$ python -q
>>> import numpy as np
>>> from numpy import linalg as LA
>>> np.set_printoptions(precision=3, suppress=True, linewidth=160)
>>> def rnd(a):
...     return np.round(a, 3) + 0
... 
>>> K = np.array([[-2, -1, 0, 0, 0, 0],
...     [1, 0, 0, 0, 0, 0],
...     [2, 2, 0, 0, 0, 0],
...     [0, 0, -2, -1, 0, 0],
...     [0, 0, 1, 0, 0, 0],
...     [0, 0, 2, 2, 0, 0],
...     [0, 0, 0, 0, -2, -1],
...     [0, 0, 0, 0, 1, 0],
...     [0, 0, 0, 0, 2, 2]])
>>> K
array([[-2, -1,  0,  0,  0,  0],
       [ 1,  0,  0,  0,  0,  0],
       [ 2,  2,  0,  0,  0,  0],
       [ 0,  0, -2, -1,  0,  0],
       [ 0,  0,  1,  0,  0,  0],
       [ 0,  0,  2,  2,  0,  0],
       [ 0,  0,  0,  0, -2, -1],
       [ 0,  0,  0,  0,  1,  0],
       [ 0,  0,  0,  0,  2,  2]])
>>> hat = K @ LA.solve(K.T @ K, K.T)
>>> rnd(hat)
array([[ 0.556, -0.444, -0.222,  0.   ,  0.   ,  0.   ,  0.   ,  0.   ,  0.   ],
       [-0.444,  0.556, -0.222,  0.   ,  0.   ,  0.   ,  0.   ,  0.   ,  0.   ],
       [-0.222, -0.222,  0.889,  0.   ,  0.   ,  0.   ,  0.   ,  0.   ,  0.   ],
       [ 0.   ,  0.   ,  0.   ,  0.556, -0.444, -0.222,  0.   ,  0.   ,  0.   ],
       [ 0.   ,  0.   ,  0.   , -0.444,  0.556, -0.222,  0.   ,  0.   ,  0.   ],
       [ 0.   ,  0.   ,  0.   , -0.222, -0.222,  0.889,  0.   ,  0.   ,  0.   ],
       [ 0.   ,  0.   ,  0.   ,  0.   ,  0.   ,  0.   ,  0.556, -0.444, -0.222],
       [ 0.   ,  0.   ,  0.   ,  0.   ,  0.   ,  0.   , -0.444,  0.556, -0.222],
       [ 0.   ,  0.   ,  0.   ,  0.   ,  0.   ,  0.   , -0.222, -0.222,  0.889]])
>>> rnd(hat @ K[:, 5])
array([ 0.,  0.,  0.,  0.,  0.,  0., -1.,  0.,  2.])
>>> np.allclose(hat @ hat, hat)
True
>>> t3 = np.stack([K, -1 * K, K[::-1]])
>>> np.einsum("bij,cij->bc", t3, t3)
array([[ 42, -42, -11],
       [-42,  42,  11],
       [-11,  11,  42]])
>>> t3.shape
(3, 9, 6)
>>> (t3 @ K.T).shape
(3, 9, 9)
>>> A2 = np.array([[-2, 0, 2, 0, -1, -2, -1, 0, 1, 2, 2, -1, 2],
...     [-2, -2, 1, -1, -1, 0, 2, 1, 2, 0, 1, 2, 1],
...     [0, -2, 0, 0, 2, 1, 0, 1, 2, -2, -1, -2, -2],
...     [-1, -1, -2, 0, -1, 0, 0, -2, -1, 2, -1, 2, 1],
...     [1, -2, 1, -1, 2, 2, 0, -1, -2, 2, -2, 0, 1],
...     [-1, -1, -1, 0, 2, -1, 0, 0, 1, 2, -2, 2, 1],
...     [0, -2, -2, 0, -2, 2, 2, 2, -1, -2, 2, 0, 0],
...     [-2, -1, -2, 1, 2, 0, 0, 1, -2, 2, -1, -2, 0],
...     [1, -1, -1, -1, 1, -2, -2, 2, 0, -1, -1, -1, 2],
...     [-1, -1, 2, 2, 2, -2, 1, 2, 1, 0, 2, -2, 1],
...     [-1, 0, -1, 1, -1, -1, 1, 0, 2, -2, 0, 0, -2],
...     [0, -2, -2, 0, -2, -1, -1, -1, 0, 1, 0, 0, -2],
...     [0, -2, 0, -1, -1, 2, 0, 1, -2, 1, 2, -2, -2]])
>>> M = A2 - A2.T
>>> M
array([[ 0,  2,  2,  1, -2, -1, -1,  2,  0,  3,  3, -1,  2],
       [-2,  0,  3,  0,  1,  1,  4,  2,  3,  1,  1,  4,  3],
       [-2, -3,  0,  2,  1,  2,  2,  3,  3, -4,  0,  0, -2],
       [-1,  0, -2,  0,  0,  0,  0, -3,  0,  0, -2,  2,  2],
       [ 2, -1, -1,  0,  0,  0,  2, -3, -3,  0, -1,  2,  2],
       [ 1, -1, -2,  0,  0,  0, -2,  0,  3,  4, -1,  3, -1],
       [ 1, -4, -2,  0, -2,  2,  0,  2,  1, -3,  1,  1,  0],
       [-2, -2, -3,  3,  3,  0, -2,  0, -4,  0, -1, -1, -1],
       [ 0, -3, -3,  0,  3, -3, -1,  4,  0, -2, -3, -1,  4],
       [-3, -1,  4,  0,  0, -4,  3,  0,  2,  0,  4, -3,  0],
       [-3, -1,  0,  2,  1,  1, -1,  1,  3, -4,  0,  0, -4],
       [ 1, -4,  0, -2, -2, -3, -1,  1,  1,  3,  0,  0,  0],
       [-2, -3,  2, -2, -2,  1,  0,  1, -4,  0,  4,  0,  0]])
>>> U, sig, Vt = LA.svd(M)
>>> rnd(sig)
array([12.48 , 12.48 ,  9.495,  9.495,  8.148,  8.148,  5.827,  5.827,  3.168,  3.168,  1.307,  1.307,  0.   ])
>>> np.argmax(sig[:-1] / (sig[1:] + 1e-6)) + 1
np.int64(12)
>>> A2 = U[:, :12] @ np.diag(sig[:12]) @ Vt[:12]
>>> LA.matrix_rank(A2)
np.int64(12)
>>> rnd(LA.norm(M - A2, 2)), rnd(sig[12])
(np.float64(0.0), np.float64(0.0))
>>> LA.matrix_rank(M, rtol=0.05)
np.int64(12)
>>> basis = np.array([[-1, 4, 3, 1, -5, 4],
...     [4, -1, 4, 2, 2, 1],
...     [-5, 0, -5, -1, 4, -1],
...     [2, -3, 5, 2, 4, 1],
...     [2, -1, 5, 1, 1, 3],
...     [-4, -2, -1, 1, 4, 3]])
>>> rng = np.random.default_rng(95)
>>> W0 = (rng.random((11, 6)) < 0.25) @ basis
>>> W0
array([[-5,  0, -5, -1,  4, -1],
       [-1,  4,  3,  1, -5,  4],
       [ 0,  0,  0,  0,  0,  0],
       [ 4, -4, 10,  3,  5,  4],
       [ 0,  0,  0,  0,  0,  0],
       [ 0,  0,  0,  0,  0,  0],
       [ 2, -3,  5,  2,  4,  1],
       [-3, -1,  0,  0,  5,  2],
       [-3, -3,  0,  1,  8,  0],
       [ 4, -1,  4,  2,  2,  1],
       [ 0,  0,  0,  0,  0,  0]])
>>> U, sig = LA.svd(W0)
Traceback (most recent call last):
  File "<python-input-28>", line 1, in <module>
    U, sig = LA.svd(W0)
    ^^^^^^
ValueError: too many values to unpack (expected 2)
>>> U, sig, Vt = LA.svd(W0, full_matrices=False)
>>> rnd(U.T @ U)
array([[1., 0., 0., 0., 0., 0.],
       [0., 1., 0., 0., 0., 0.],
       [0., 0., 1., 0., 0., 0.],
       [0., 0., 0., 1., 0., 0.],
       [0., 0., 0., 0., 1., 0.],
       [0., 0., 0., 0., 0., 1.]])
>>> rnd(Vt @ Vt.T)
array([[1., 0., 0., 0., 0., 0.],
       [0., 1., 0., 0., 0., 0.],
       [0., 0., 1., 0., 0., 0.],
       [0., 0., 0., 1., 0., 0.],
       [0., 0., 0., 0., 1., 0.],
       [0., 0., 0., 0., 0., 1.]])
>>> rnd(np.sqrt((sig ** 2).sum())), rnd(LA.norm(W0))
(np.float64(23.259), np.float64(23.259))
>>> rnd(np.abs(Vt[0]))
array([0.303, 0.323, 0.692, 0.242, 0.459, 0.237])
